>>> import numpy as np
>>> import numpy.linalg as la
>>> np.set_printoptions(suppress=True, linewidth=160)
>>> mat = np.load("w.npy")
>>> mat
array([[1, 2, 5],
       [2, 1, 2],
       [5, 2, 1]])
>>> # symmetric, so the eigenvalues are real
>>> W1 = np.array([[2, 2, 0], [3, 1, 0], [0, 1, 3]])
>>> beta = np.array([0, -1, -2])
>>> act = np.maximum(mat @ W1 + beta, 0)
>>> act
array([[ 8,  8, 13],
       [ 7,  6,  4],
       [16, 12,  1]])
>>> la.matrix_rank(act)
np.int64(3)
>>> (act > 0).astype(int)
array([[1, 1, 1],
       [1, 1, 1],
       [1, 1, 1]])
>>> Z = np.array([[9, 0, 5], [4, 6, 0], [8, 0, 5]])
>>> (act @ Z).round(6).argmax(axis=1)
array([0, 0, 0])
>>> q, evecs = la.qr(mat[:, :1])[0], la.qr(mat[:, 1:])[0]
>>> sig = la.svd(q.T @ evecs, compute_uv=False)
>>> (sig > 0.9).sum()
np.int64(1)
>>> np.round(np.degrees(np.arccos(sig.clip(0, 1))), 2)
array([9.78])
>>> Y = la.inv(mat)
>>> print(round(float(la.cond(mat)), 2))
26.46
>>> np.allclose(Y, mat.T)
False
>>> round(la.det(mat) * la.det(Y), 2)
np.float64(1.0)
>>> Y.round(2)
array([[-0.37,  1.  , -0.12],
       [ 1.  , -3.  ,  1.  ],
       [-0.12,  1.  , -0.37]])
>>> Uu, sig, Vt = la.svd(mat)
>>> sig.round(2)
array([7.27, 4.  , 0.27])
>>> np.argmax(sig[:-1] / (sig[1:] + 1e-6)) + 1
np.int64(2)
>>> Y = Uu[:, :2] @ np.diag(sig[:2]) @ Vt[:2]
>>> round(float(la.norm(mat - Y, 2)), 2), round(sig[2], 2)
(0.27, np.float64(0.27))
>>> round(float(np.abs(mat - Y).max()), 2)
0.23
>>> np.round(la.norm(mat - Y) / la.norm(mat), 2)
np.float64(0.03)
>>> Y.round(2)
array([[1.02, 1.93, 5.02],
       [1.93, 1.23, 1.93],
       [5.02, 1.93, 1.02]])
>>> print(la.matrix_rank(Y))
2
>>> X = np.load("run7.npy")
>>> X
array([[ 138.11,  -98.88,  140.47, -119.48,  -20.66,  -60.84],
       [ 140.85, -100.36,  139.66, -118.52,  -19.88,  -59.92],
       [ 139.56,  -98.11,  140.76, -119.62,  -21.09,  -59.45],
       [ 139.14, -100.21,  140.82, -119.55,  -19.67,  -61.34],
       [ 140.39, -100.68,  140.58, -119.35,  -21.83,  -59.74],
       [ 138.23,  -99.28,  140.36, -120.26,  -20.89,  -59.34],
       [ 140.01, -100.19,  140.76, -119.64,  -19.83,  -61.22],
       [ 142.05,  -99.06,  138.07, -120.19,  -19.92,  -58.9 ],
       [ 139.83, -100.71,  138.33, -118.56,  -20.36,  -59.29],
       [ 140.49,  -99.43,  140.17, -119.69,  -19.13,  -60.19],
       [ 140.86,  -99.28,  141.56, -122.38,  -20.36,  -59.45],
       [ 137.92,  -99.48,  139.96, -120.77,  -20.45,  -60.05],
       [ 140.88, -101.18,  138.71, -120.48,  -19.79,  -61.98],
       [ 139.43, -100.51,  138.61, -120.08,  -20.19,  -61.55],
       [ 141.49,  -99.45,  141.26, -119.97,  -20.72,  -59.04],
       [ 140.17,  -98.57,  141.64, -120.19,  -18.97,  -58.11],
       [ 140.07,  -97.9 ,  140.97, -119.49,  -19.41,  -60.72],
       [ 140.47,  -99.55,  139.51, -121.74,  -19.86,  -61.27],
       [ 139.95,  -99.02,  139.27, -119.21,  -18.7 ,  -60.3 ],
       [ 140.01, -101.68,  140.7 , -121.05,  -20.74,  -59.82]])
>>> Xc = X - X.mean(axis=0)
>>> Uu, sig, Vt = la.svd(Xc, full_matrices=False)
>>> np.searchsorted(np.cumsum(sig ** 2) / (sig ** 2).sum(), 0.9) + 1
np.int64(5)
>>> print((np.sign(Uu[:, 0]) == np.sign(Uu[0, 0])).astype(int))
[1 0 1 0 0 1 0 0 0 1 1 1 0 0 1 1 1 0 0 0]
>>> np.round(sig ** 2 / (sig ** 2).sum(), 2)
array([0.3 , 0.23, 0.18, 0.15, 0.1 , 0.05])
>>> Xc = X - X.mean(axis=0)
>>> evecs = la.svd(Xc)[2][:1]
>>> Y = Xc - Xc @ evecs.T @ evecs
>>> print(la.norm(Y, axis=1).round(6).argmax())
7
>>> K = np.load("dump.npy")
>>> K
array([[ 13.,   3.,  12.,  -9.,  12.,  12.],
       [  3.,   5.,   4.,  -3.,   4.,   4.],
       [ 12.,   4.,  20., -12.,  16.,  16.],
       [ -9.,  -3., -12.,  13., -12., -12.],
       [ 12.,   4.,  16., -12.,  20.,  16.],
       [ 12.,   4.,  16., -12.,  16.,  20.]])
>>> x = np.array([-3, -2, 5, 3, 2, 3])
>>> h1 = np.maximum(K @ x, 0)
>>> print(K.T @ h1)
[ 4020.  1324.  5504. -3828.  5456.  5472.]
>>> np.maximum(K @ x, 0) - np.maximum(-K @ x, 0)
array([ 48.,  12., 100., -48.,  88.,  92.])
>>> np.flatnonzero(h1 > 1e-9)
array([0, 1, 2, 4, 5])
>>> np.maximum(K @ (3 * x), 0)
array([144.,  36., 300.,   0., 264., 276.])
>>> Y = K / np.sqrt((K ** 2).mean(axis=1, keepdims=True))
>>> np.round(la.norm(Y, axis=1), 2)
array([2.45, 2.45, 2.45, 2.45, 2.45, 2.45])
>>> la.matrix_rank(K - K.mean(axis=1, keepdims=True))
np.int64(5)
>>> W1 = np.array([[-4, -5, 5, -5],
...     [-4, -5, -3, 2],
...     [5, -3, -1, -3],
...     [5, 4, -1, -5],
...     [3, -1, -3, 5],
...     [3, -1, -4, -1]])
>>> beta = np.array([2, 3, -8, -8])
>>> act = np.maximum(K @ W1 + beta, 0)
>>> np.round((act > 0).mean(axis=0), 2)
array([0.67, 0.17, 0.17, 0.67])
>>> la.matrix_rank(act)
np.int64(3)
>>> Z = np.array([[2, -9, -5], [5, -9, -5], [-2, 2, 7], [-5, -3, -9]])
>>> W1 @ Z
array([[-18, 106, 125],
       [-37,  69,   6],
       [ 12, -11,  10],
       [ 57, -68,  -7],
       [-18, -39, -76],
       [ 14, -23, -29]])
>>> print(act @ Z)
[[   50.  -225.  -125.]
 [  -30.   -18.   -54.]
 [  128.  -678.  -406.]
 [  797. -1497.  -602.]
 [  -48.  -702.  -654.]
 [   72.  -630.  -438.]]
>>> M = np.loadtxt("test2.csv", delimiter=",")
>>> M
array([[ 1.2 ,  1.  , -1.4 ],
       [-0.9 ,  0.8 , -1.7 ],
       [-2.  , -0.5 , -1.8 ],
       [ 1.8 , -1.1 , -0.7 ],
       [-0.77,  0.38, -0.6 ],
       [-0.8 ,  0.4 , -0.6 ],
       [-0.3 , -1.8 ,  0.3 ]])
>>> ang = np.radians(90)
>>> R = np.eye(3)
>>> R[1, 1] = R[0, 0] = np.cos(ang)
>>> R[1, 0], R[0, 1] = -np.sin(ang), np.sin(ang)
>>> R.round(2) + 0
array([[ 0.,  1.,  0.],
       [-1.,  0.,  0.],
       [ 0.,  0.,  1.]])
>>> Y = M @ R.T
>>> round(float(la.det(R)), 2), round(float(np.trace(R)), 2)
(1.0, 1.0)
>>> print(np.round(la.svd(M, compute_uv=False), 2), np.round(la.svd(Y, compute_uv=False), 2))
[3.7  2.81 2.3 ] [3.7  2.81 2.3 ]
>>> Y.round(2)
array([[ 1.  , -1.2 , -1.4 ],
       [ 0.8 ,  0.9 , -1.7 ],
       [-0.5 ,  2.  , -1.8 ],
       [-1.1 , -1.8 , -0.7 ],
       [ 0.38,  0.77, -0.6 ],
       [ 0.4 ,  0.8 , -0.6 ],
       [-1.8 ,  0.3 ,  0.3 ]])
>>> np.allclose(la.norm(M, axis=1), la.norm(Y, axis=1))
True
